$ python3 -q
>>> import numpy as np
>>> np.set_printoptions(precision=1, suppress=True, linewidth=200)
>>> mat = np.load("m.npy")
>>> print(mat)
[[2 2 2 2 2 2]
 [0 0 0 0 0 0]
 [3 3 3 3 3 3]
 [2 2 2 2 2 2]
 [0 0 0 0 0 0]
 [3 3 3 3 3 3]]
>>> # looks like rank 1
>>> rk = np.linalg.matrix_rank(mat)
>>> print(rk)
1
>>> null = np.linalg.svd(mat)[2][rk:].T
>>> print([int(np.linalg.matrix_rank(mat[:, :j + 1])) for j in range(6)])
[1, 1, 1, 1, 1, 1]
>>> print([int(np.linalg.matrix_rank(np.delete(mat, i, axis=0))) for i in range(6)])
[1, 1, 1, 1, 1, 1]
>>> print([int(np.linalg.matrix_rank(mat[:i])) for i in range(1, len(mat) + 1)])
[1, 1, 1, 1, 1, 1]
>>> J = np.load("case1.npy")
>>> print(J)
[[ 0  0  0  0  1  3]
 [ 0  0 15  0  5  4]
 [12  0  0  0 11 21]
 [ 9  0  3  0  7 32]
 [ 0  0 12  0  1  9]
 [ 0  0 12  0 10  9]
 [11  0  0  0  2 26]
 [ 3  0  2  0  0 13]
 [11  0  0  0  2 26]
 [ 0  0  6  0 11 23]
 [ 0  0  8  0  5  0]
 [ 0  1  0  0  1  0]
 [12  0  0  0 11 21]
 [ 0  0 15  0  5  0]
 [ 4  0  0  0  6  8]
 [ 0  0  5  0 10  8]
 [ 0  0  1  0  5  0]
 [ 8  0  0  0 11 26]
 [ 0  0 12  0 10  9]
 [ 0  0  9  6  0 14]
 [13  0  0  0  2 17]
 [ 4  0  0  0  6  8]
 [ 0  0  1  0  5  0]
 [ 0  0  0  0  1  0]]
>>> out = np.c_[J[:, :2] @ np.array([[-4, -4], [-4, 2]]), np.array([2, 0, 1, 0, 1, 0, 2, 2, 0, 0, 2, -2, 0, 1, 2, -1, -2, 2, 1, 1, 0, 2, -2, -2])]
>>> print(out)
[[  0   0   2]
 [  0   0   0]
 [-48 -48   1]
 [-36 -36   0]
 [  0   0   1]
 [  0   0   0]
 [-44 -44   2]
 [-12 -12   2]
 [-44 -44   0]
 [  0   0   0]
 [  0   0   2]
 [ -4   2  -2]
 [-48 -48   0]
 [  0   0   1]
 [-16 -16   2]
 [  0   0  -1]
 [  0   0  -2]
 [-32 -32   2]
 [  0   0   1]
 [  0   0   1]
 [-52 -52   0]
 [-16 -16   2]
 [  0   0  -2]
 [  0   0  -2]]
>>> print(np.linalg.matrix_rank(np.c_[J, out]))
7
>>> print(np.linalg.norm(np.linalg.qr(J)[0].T @ out, axis=0) ** 2 / ((out ** 2).sum(axis=0) + 1e-12))
[1.  1.  0.3]
>>> print(np.round(np.linalg.lstsq(J, out[:, 0])[0], 1) + 0)
[-4. -4.  0.  0.  0.  0.]
>>> m1 = np.loadtxt("sample19.csv", delimiter=",")
>>> print(m1.round(1) + 0)
[[-77.9 -70.5  15.6   6.8  37.9 -44.4]
 [-62.1 -55.9  14.3   8.4  32.2 -35.2]
 [-20.9 -18.2   8.8   9.2  15.1 -11.4]
 [ -3.7  -2.7   3.7   4.8   5.   -1.9]
 [  0.   -0.1  -0.2  -0.2  -0.2   0. ]
 [ -0.2  -1.7  -0.9  -0.2  -0.6   0.1]
 [ -0.2  -1.8  -0.8   0.1  -0.5   0.2]
 [  0.9  -1.8  -0.1   2.6   0.1   1.3]
 [  1.   -1.8  -0.1   2.7   0.2   1.4]
 [  3.2  -0.9   1.1   6.3   1.1   3.2]
 [ 10.1   3.3   4.2  15.3   3.    8.3]
 [ 18.8   9.3   7.5  25.1   4.7  14.5]
 [ 34.7  20.9  13.   41.1   6.9  25.6]
 [ 42.1  26.6  15.4  48.2   7.8  30.7]]
>>> Uu, sig, VT = np.linalg.svd(m1)
>>> print(np.argmax(sig[:-1] / (sig[1:] + 1e-6)) + 1)
3
>>> print(sig.round(1) + 0)
[175.   84.4   6.7   0.    0.    0. ]
>>> out = Uu[:, :3] @ np.diag(sig[:3]) @ VT[:3]
>>> print(out.round(1) + 0)
[[-77.9 -70.5  15.6   6.8  37.9 -44.4]
 [-62.1 -55.9  14.3   8.4  32.2 -35.2]
 [-20.9 -18.2   8.8   9.2  15.1 -11.4]
 [ -3.7  -2.7   3.7   4.8   5.   -1.9]
 [  0.   -0.1  -0.2  -0.2  -0.2   0. ]
 [ -0.2  -1.7  -0.9  -0.2  -0.6   0.1]
 [ -0.2  -1.8  -0.8   0.1  -0.5   0.2]
 [  0.9  -1.8  -0.1   2.6   0.1   1.3]
 [  1.   -1.8  -0.1   2.7   0.2   1.4]
 [  3.2  -0.9   1.1   6.3   1.1   3.2]
 [ 10.1   3.3   4.2  15.3   3.    8.3]
 [ 18.8   9.3   7.5  25.1   4.7  14.5]
 [ 34.7  20.9  13.   41.1   6.9  25.6]
 [ 42.1  26.6  15.4  48.2   7.8  30.7]]
>>> print(np.round(np.linalg.norm(m1 - out) / np.linalg.norm(m1), 1))
0.0
>>> print(np.linalg.matrix_rank(out))
3
>>> print(np.round(np.linalg.norm(m1 - out, 2), 1), round(sig[3], 1))
0.0 0.0
>>> print(np.linalg.matrix_rank(m1, rtol=0.05))
2
>>> Uu, sig, VT = np.linalg.svd(m1)
>>> vecs = VT[:(sig > 1e-8).sum()]
>>> rng = np.random.default_rng(192876)
>>> vec = m1[13] + -1 * m1[11] + rng.integers(2) * np.eye(6)[3]
>>> print(vec)
[23.3 17.3  7.9 23.2  3.1 16.2]
>>> print(np.allclose(vecs.T @ vecs @ vec, vec))
True
>>> print(np.linalg.matrix_rank(np.vstack([m1, vec])))
3
>>> print(np.diag(vecs.T @ vecs))
[0.5 0.8 0.3 0.7 0.3 0.3]
>>> t3 = np.stack([m1, -3 * m1, m1[::-1]])
>>> print(np.linalg.norm(t3, axis=(1, 2)))
[194.4 583.2 194.4]
>>> M = np.load("test14.npy")
>>> print(M)
[[-1.2 -0.8 -1.8]
 [ 1.3  0.2  1. ]
 [ 1.3  1.   1.1]]
>>> out = M + rng.integers(-2, 3, (3, 1)) @ rng.integers(-2, 3, (1, 3))
>>> print(out)
[[-3.2 -4.8  0.2]
 [-0.7 -3.8  3. ]
 [ 0.3 -1.   2.1]]
>>> print(out - M)
[[-2. -4.  2.]
 [-2. -4.  2.]
 [-1. -2.  1.]]
>>> print(np.linalg.norm(out, axis=1))
[5.8 4.9 2.3]
>>> print(round(float(np.linalg.norm(out, 2)), 1))
7.2
>>> print(round(out[0] @ out[1], 1))
21.1
>>> print(np.linalg.norm(out, axis=0))
[3.3 6.2 3.7]
>>> print(np.round(np.linalg.norm(out, "nuc"), 1))
10.7
>>> print(np.round(np.linalg.norm(out[0] - out[1]), 1))
3.9
>>> A = np.array([[5, 1, 9, 5, 2, 9],
...     [6, 3, 2, 3, 2, 3],
...     [1, 2, 7, 2, 7, 5],
...     [1, 2, 3, 1, 7, 4],
...     [7, 1, 8, 4, 4, 9],
...     [5, 5, 6, 0, 8, 4],
...     [6, 3, 0, 4, 3, 4]])
>>> print(A)
[[5 1 9 5 2 9]
 [6 3 2 3 2 3]
 [1 2 7 2 7 5]
 [1 2 3 1 7 4]
 [7 1 8 4 4 9]
 [5 5 6 0 8 4]
 [6 3 0 4 3 4]]
>>> W1 = np.array([[-3, 2, -3],
...     [2, 0, 2],
...     [-3, 2, 1],
...     [-2, 0, -2],
...     [2, -2, 1],
...     [-1, 0, -3]])
>>> b = np.array([3, 1, 3])
>>> act = np.maximum(A @ W1 + b, 0)
>>> print(np.linalg.matrix_rank(act))
2
>>> print(act)
[[ 0 25  0]
 [ 0 13  0]
 [ 0  3  0]
 [ 3  0  0]
 [ 0 23  0]
 [ 0  7  0]
 [ 0  7  0]]
>>> print((act > 0).astype(int))
[[0 1 0]
 [0 1 0]
 [0 1 0]
 [1 0 0]
 [0 1 0]
 [0 1 0]
 [0 1 0]]
>>> cent = np.array([[0, 1], [2, 3], [1, 3]])
>>> print(W1 @ cent)
[[  1  -6]
 [  2   8]
 [  5   6]
 [ -2  -8]
 [ -3  -1]
 [ -3 -10]]
>>> print((act @ cent).round(6).argmax(axis=1))
[1 1 1 1 1 1 1]
>>> K = np.loadtxt("arr.csv", delimiter=",")
>>> print(K)
[[ 6.  6.  2.  0.  0.  7.]
 [ 6.  6.  2.  0.  0.  7.]
 [ 5.  3.  5.  0.  0.  4.]
 [ 8. 12.  0.  0.  0. 13.]
 [ 7.  9.  0.  0.  0. 10.]
 [ 7.  9.  0.  0.  0. 10.]
 [ 6.  6.  2.  0.  0.  7.]
 [ 7.  9.  0.  0.  0. 10.]
 [ 7.  9.  0.  0.  0. 10.]
 [ 5.  3.  5.  0.  0.  4.]
 [ 8. 12.  0.  0.  0. 13.]
 [ 7.  9.  0.  0.  0. 10.]
 [ 6.  6.  2.  0.  0.  7.]
 [ 6.  6.  2.  0.  0.  7.]
 [ 8. 12.  0.  0.  0. 13.]
 [ 6.  6.  2.  0.  0.  7.]
 [ 6.  6.  2.  0.  0.  7.]
 [ 7.  9.  0.  0.  0. 10.]
 [ 6.  6.  2.  0.  0.  7.]
 [ 5.  3.  5.  0.  0.  4.]
 [ 6.  6.  2.  0.  0.  7.]]
>>> # column 4 repeats column 3
>>> print(np.abs(np.diag(np.linalg.qr(K)[1])) > 1e-9)
[ True  True  True False False False]
>>> print(np.unique(K.round(6), axis=0).shape)
(4, 6)
>>> print(np.round(K @ np.linalg.pinv(K) @ K, 1) + 0)
[[ 6.  6.  2.  0.  0.  7.]
 [ 6.  6.  2.  0.  0.  7.]
 [ 5.  3.  5.  0.  0.  4.]
 [ 8. 12.  0.  0.  0. 13.]
 [ 7.  9.  0.  0.  0. 10.]
 [ 7.  9.  0.  0.  0. 10.]
 [ 6.  6.  2.  0.  0.  7.]
 [ 7.  9.  0.  0.  0. 10.]
 [ 7.  9.  0.  0.  0. 10.]
 [ 5.  3.  5.  0.  0.  4.]
 [ 8. 12.  0.  0.  0. 13.]
 [ 7.  9.  0.  0.  0. 10.]
 [ 6.  6.  2.  0.  0.  7.]
 [ 6.  6.  2.  0.  0.  7.]
 [ 8. 12.  0.  0.  0. 13.]
 [ 6.  6.  2.  0.  0.  7.]
 [ 6.  6.  2.  0.  0.  7.]
 [ 7.  9.  0.  0.  0. 10.]
 [ 6.  6.  2.  0.  0.  7.]
 [ 5.  3.  5.  0.  0.  4.]
 [ 6.  6.  2.  0.  0.  7.]]
>>> print(round(np.trace(np.linalg.pinv(K) @ K), 1))
3.0
>>> Uu, sig, VT = np.linalg.svd(K)
>>> vecs = VT[:(sig > 1e-8).sum()]
>>> vec = K[13] + -1 * K[0] + rng.integers(2) * np.eye(6)[0]
>>> print(vec)
[1. 0. 0. 0. 0. 0.]
>>> print(np.allclose(vecs.T @ vecs @ vec, vec))
False
>>> print(round(float(np.linalg.norm(vec - vecs.T @ vecs @ vec)), 1))
0.2
>>> print(np.diag(vecs.T @ vecs))
[1.  0.6 1.  0.  0.  0.5]
>>> print(np.round(vecs.T @ vecs, 1) + 0)
[[ 1.  -0.1  0.   0.   0.   0.1]
 [-0.1  0.6  0.   0.   0.   0.5]
 [ 0.   0.   1.   0.   0.   0. ]
 [ 0.   0.   0.   0.   0.   0. ]
 [ 0.   0.   0.   0.   0.   0. ]
 [ 0.1  0.5  0.   0.   0.   0.5]]
>>> rk = np.linalg.matrix_rank(K)
>>> print(rk)
3
>>> null = np.linalg.svd(K)[2][rk:].T
>>> print(np.linalg.matrix_rank(K.T @ K), np.linalg.matrix_rank(K @ K.T))
3 3
>>> print(np.allclose(K @ null, 0))
True
>>> print(np.round(null @ null.T, 1) + 0)
[[ 0.   0.1  0.   0.   0.  -0.1]
 [ 0.1  0.4  0.   0.   0.  -0.5]
 [ 0.   0.   0.   0.   0.   0. ]
 [ 0.   0.   0.   1.   0.   0. ]
 [ 0.   0.   0.   0.   1.   0. ]
 [-0.1 -0.5  0.   0.   0.   0.5]]
>>> X = np.load("out18.npy")
>>> print(X)
[[-1  1 -2 -1  0 -2]
 [ 1  0 -3 -1  2 -2]
 [-1 -2 -1  1  0 -2]
 [ 2 -2 -1  1  3  1]
 [-1  1 -3 -3  0 -2]
 [ 0  0  0  0  0  0]
 [ 0 -2  1  1 -1 -1]
 [-1  2 -1 -2 -2 -1]
 [ 0  1  1 -1 -2  1]
 [ 2  0  0 -1  0  1]
 [-1  1 -2 -1  0 -2]
 [ 0  0  0  0  0  0]]
>>> # rows 0 and 10 are equal
>>> O, R = np.linalg.qr(M)
>>> print(round(float(abs(R[0, 0])), 1), np.round(np.linalg.norm(M[:, 0]), 1))
2.2 2.2
>>> print(np.allclose(R.T @ R, M.T @ M))
True
>>> print(np.abs(np.diag(R)))
[2.2 0.6 0.6]
>>> print(np.trace(O @ O.T))
3.0
>>> C2 = np.cov(J, rowvar=False)
>>> print(np.round(np.corrcoef(J.T), 1) + 0)
[[ 1.  -0.2 -0.5 -0.2  0.2  0.8]
 [-0.2  1.  -0.2  0.  -0.2 -0.2]
 [-0.5 -0.2  1.   0.2  0.1 -0.3]
 [-0.2  0.   0.2  1.  -0.3  0.1]
 [ 0.2 -0.2  0.1 -0.3  1.   0.3]
 [ 0.8 -0.2 -0.3  0.1  0.3  1. ]]
>>> print(np.polyfit(J[:, 0], J[:, 2], 1))
[-0.6  6.3]
>>> print(np.argwhere(np.triu(np.abs(np.corrcoef(J.T)) > 0.8, 1)))
[]
>>> print(J.std(axis=0))
[ 4.9  0.2  5.3  1.2  3.9 10. ]
>>> proj = X @ np.linalg.solve(X.T @ X, X.T)
>>> print(np.allclose(proj @ proj, proj))
True
>>> print(np.diag(proj))
[0.3 0.7 0.8 0.8 1.  0.  0.8 0.5 0.4 0.6 0.3 0. ]
>>> print(np.linalg.matrix_rank(np.eye(12) - proj))
6
>>> data = np.loadtxt("x.csv", delimiter=",")
>>> print(data)
[[12.5 -5.5 -2.   0.  -6.  -9.7  4.5]
 [-0.6  4.5 -1.1 -0.3  2.6  2.  -2.9]
 [-2.  -1.4  8.4  0.4 -0.6  0.9  3.1]
 [ 5.  -0.2  2.  -0.2 -5.  -2.7 -0.2]]
>>> vec = np.array([0, 0, 1, 5, 0, 0, 1])
>>> a = np.maximum(data @ vec, 0)
>>> print(data * (a > 1e-9)[:, None])
[[12.5 -5.5 -2.   0.  -6.  -9.7  4.5]
 [-0.   0.  -0.  -0.   0.   0.  -0. ]
 [-2.  -1.4  8.4  0.4 -0.6  0.9  3.1]
 [ 5.  -0.2  2.  -0.2 -5.  -2.7 -0.2]]
>>> print(np.maximum(data @ vec, 0) - np.maximum(-data @ vec, 0))
[ 2.5 -5.5 13.5  0.8]
>>> print(a)
[ 2.5  0.  13.5  0.8]
>>> Uu, sig, VT = np.linalg.svd(data, full_matrices=False)
>>> print(np.round(Uu.T @ Uu, 1) + 0)
[[1. 0. 0. 0.]
 [0. 1. 0. 0.]
 [0. 0. 1. 0.]
 [0. 0. 0. 1.]]
>>> print(sig)
[20.   9.9  4.9  2.5]
>>> print(np.abs(Uu[:, 0]).round(6).argmax())
0
>>> print(np.allclose(Uu * sig @ VT, data))
True
>>> print(np.round(VT @ VT.T, 1) + 0)
[[1. 0. 0. 0.]
 [0. 1. 0. 0.]
 [0. 0. 1. 0.]
 [0. 0. 0. 1.]]
>>> print(np.round(np.sqrt((sig ** 2).sum()), 1), np.round(np.linalg.norm(data), 1))
23.0 23.0
>>> print(np.round(Uu.T @ data @ VT.T, 1) + 0)
[[20.   0.   0.   0. ]
 [ 0.   9.9  0.   0. ]
 [ 0.   0.   4.9  0. ]
 [ 0.   0.   0.   2.5]]
>>> def softmax(z):
...     e = np.exp(z - z.max(axis=-1, keepdims=True))
...     return e / e.sum(axis=-1, keepdims=True)
... 
>>> print(np.round(softmax(10 * data[2]), 1) + 0)
[0. 0. 1. 0. 0. 0. 0.]
>>> print(np.round(softmax(data[2]), 1) + 0)
[0. 0. 1. 0. 0. 0. 0.]
>>> scores = data @ data.T / np.sqrt(7)
>>> print(softmax(scores)[2] @ data)
[-2.  -1.4  8.4  0.4 -0.6  0.9  3.1]
>>> print(np.round(softmax(scores + np.triu(np.full(scores.shape, -np.inf), 1)), 1) + 0)
[[1. 0. 0. 0.]
 [0. 1. 0. 0.]
 [0. 0. 1. 0.]
 [1. 0. 0. 0.]]
>>> f, v = data[2], data[0]
>>> print(round(f @ v, 1))
-25.3
>>> pr = (f @ v) / (f @ f) * f
>>> print(v - pr)
[11.9 -5.9  0.4  0.1 -6.2 -9.4  5.4]
>>> print(round(float(np.linalg.norm(f + v) ** 2 + np.linalg.norm(f - v) ** 2), 1))
856.6
>>> th = np.radians(36)
>>> R = np.eye(7)
>>> R[4, 4] = R[0, 0] = np.cos(th)
>>> R[4, 0], R[0, 4] = -np.sin(th), np.sin(th)
>>> print(R)
[[ 0.8  0.   0.   0.   0.6  0.   0. ]
 [ 0.   1.   0.   0.   0.   0.   0. ]
 [ 0.   0.   1.   0.   0.   0.   0. ]
 [ 0.   0.   0.   1.   0.   0.   0. ]
 [-0.6  0.   0.   0.   0.8  0.   0. ]
 [ 0.   0.   0.   0.   0.   1.   0. ]
 [ 0.   0.   0.   0.   0.   0.   1. ]]
>>> out = data @ R.T
>>> print(np.allclose(np.linalg.norm(data, axis=1), np.linalg.norm(out, axis=1)))
True
